$ python -q
>>> import numpy as np
>>> from numpy import linalg as LA
>>> np.set_printoptions(precision=2, suppress=True, linewidth=100)
>>> m1 = np.loadtxt("sample15.csv", delimiter=",")
>>> print(m1)
[[0. 0. 0. 3.]
 [0. 0. 0. 1.]
 [0. 0. 0. 1.]
 [3. 1. 1. 0.]]
>>> x0 = np.array([-5, 3, -2, -1])
>>> a = np.maximum(m1 @ x0, 0)
>>> m1 * (a > 1e-9)[:, None]
array([[0., 0., 0., 0.],
       [0., 0., 0., 0.],
       [0., 0., 0., 0.],
       [0., 0., 0., 0.]])
>>> a
array([0., 0., 0., 0.])
>>> print(np.tanh(m1 @ x0))
[-1.   -0.76 -0.76 -1.  ]
>>> np.maximum(m1 @ (3 * x0), 0)
array([0., 0., 0., 0.])
>>> evals, evecs = LA.eigh(m1)
>>> x0 = np.array([5, 3, 1, 1])
>>> print(np.round(evecs * np.abs(evals) @ evecs.T, 2) + 0)
[[2.71 0.9  0.9  0.  ]
 [0.9  0.3  0.3  0.  ]
 [0.9  0.3  0.3  0.  ]
 [0.   0.   0.   3.32]]
>>> np.round(x0 @ m1 @ x0 / (x0 @ x0), 2), round(float(evals[0]), 2), np.round(evals[-1], 2)
(np.float64(1.06), -3.32, np.float64(3.32))
>>> np.abs(m1).sum(axis=1).max(), round(np.abs(evals).max(), 2)
(np.float64(5.0), np.float64(3.32))
>>> (np.sign(evecs[:, -1].round(6)) == np.sign(evecs[0, -1].round(6))).astype(int)
array([1, 1, 1, 1])
>>> evecs * np.maximum(evals, 0) @ evecs.T
array([[1.36, 0.45, 0.45, 1.5 ],
       [0.45, 0.15, 0.15, 0.5 ],
       [0.45, 0.15, 0.15, 0.5 ],
       [1.5 , 0.5 , 0.5 , 1.66]])
>>> F = np.loadtxt("arr.csv", delimiter=",")
>>> print(F)
[[ 1.29 -2.89 -0.7  -1.04 -2.3  -0.81 -0.12 -0.81 -0.32 -1.24]
 [ 0.35  1.18  0.02  2.22  2.12 -1.2   2.22  3.34  0.83  0.02]
 [ 1.56 -1.24  0.14 -0.78  0.93 -3.51 -0.08 -3.37  1.09  1.43]
 [ 0.01 -2.39 -0.45 -2.21 -1.75  0.84 -3.82 -0.61  0.56 -1.15]
 [ 0.53  1.08  1.53  0.75  0.82  0.93  0.71 -0.69  0.36  0.02]
 [-0.81  1.99 -0.57 -0.68  1.61  0.75  1.24  2.18 -0.86 -0.53]
 [-0.34 -2.58  1.51  1.75 -5.89  0.46 -1.07  0.24 -1.3  -2.05]
 [ 0.17 -0.67 -0.67  0.33 -1.32  0.54 -0.65  0.37 -1.4  -0.54]]
>>> th = np.radians(30)
>>> R = np.eye(10)
>>> R[3, 3] = R[4, 4] = np.cos(th)
>>> R[3, 4], R[4, 3] = -np.sin(th), np.sin(th)
>>> R
array([[ 1.  ,  0.  ,  0.  ,  0.  ,  0.  ,  0.  ,  0.  ,  0.  ,  0.  ,  0.  ],
       [ 0.  ,  1.  ,  0.  ,  0.  ,  0.  ,  0.  ,  0.  ,  0.  ,  0.  ,  0.  ],
       [ 0.  ,  0.  ,  1.  ,  0.  ,  0.  ,  0.  ,  0.  ,  0.  ,  0.  ,  0.  ],
       [ 0.  ,  0.  ,  0.  ,  0.87, -0.5 ,  0.  ,  0.  ,  0.  ,  0.  ,  0.  ],
       [ 0.  ,  0.  ,  0.  ,  0.5 ,  0.87,  0.  ,  0.  ,  0.  ,  0.  ,  0.  ],
       [ 0.  ,  0.  ,  0.  ,  0.  ,  0.  ,  1.  ,  0.  ,  0.  ,  0.  ,  0.  ],
       [ 0.  ,  0.  ,  0.  ,  0.  ,  0.  ,  0.  ,  1.  ,  0.  ,  0.  ,  0.  ],
       [ 0.  ,  0.  ,  0.  ,  0.  ,  0.  ,  0.  ,  0.  ,  1.  ,  0.  ,  0.  ],
       [ 0.  ,  0.  ,  0.  ,  0.  ,  0.  ,  0.  ,  0.  ,  0.  ,  1.  ,  0.  ],
       [ 0.  ,  0.  ,  0.  ,  0.  ,  0.  ,  0.  ,  0.  ,  0.  ,  0.  ,  1.  ]])
>>> other = F @ R.T
>>> round(LA.det(R), 2), round(float(np.trace(R)), 2)
(np.float64(1.0), 9.73)
>>> print(np.allclose(F @ F.T, other @ other.T))
True
>>> print(LA.svd(F, compute_uv=False), LA.svd(other, compute_uv=False))
[10.    7.01  4.9   3.43  2.4   1.68  1.18  0.82] [10.    7.01  4.9   3.43  2.4   1.68  1.18  0.82]
>>> rng = np.random.default_rng(952309)
>>> idx = rng.integers(0, 2, 10)
>>> mat = np.triu((idx[:, None] == idx) & (rng.random((10, 10)) < 0.8), 1).astype(int)
>>> mat += mat.T
>>> mat
array([[0, 0, 1, 0, 0, 1, 0, 0, 1, 1],
       [0, 0, 0, 1, 0, 0, 0, 0, 0, 0],
       [1, 0, 0, 0, 0, 0, 0, 0, 1, 0],
       [0, 1, 0, 0, 1, 0, 1, 0, 0, 0],
       [0, 0, 0, 1, 0, 0, 1, 0, 0, 0],
       [1, 0, 0, 0, 0, 0, 0, 1, 1, 1],
       [0, 0, 0, 1, 1, 0, 0, 0, 0, 0],
       [0, 0, 0, 0, 0, 1, 0, 0, 1, 1],
       [1, 0, 1, 0, 0, 1, 0, 1, 0, 1],
       [1, 0, 0, 0, 0, 1, 0, 1, 1, 0]])
>>> f, g = mat[8], mat[0]
>>> print(f @ f)
5
>>> f @ g
np.int64(3)
>>> pr = (f @ g) / (f @ f) * f
>>> LA.matrix_rank(np.outer(f, g))
np.int64(1)
>>> round(float((g - pr) @ f), 2)
0.0
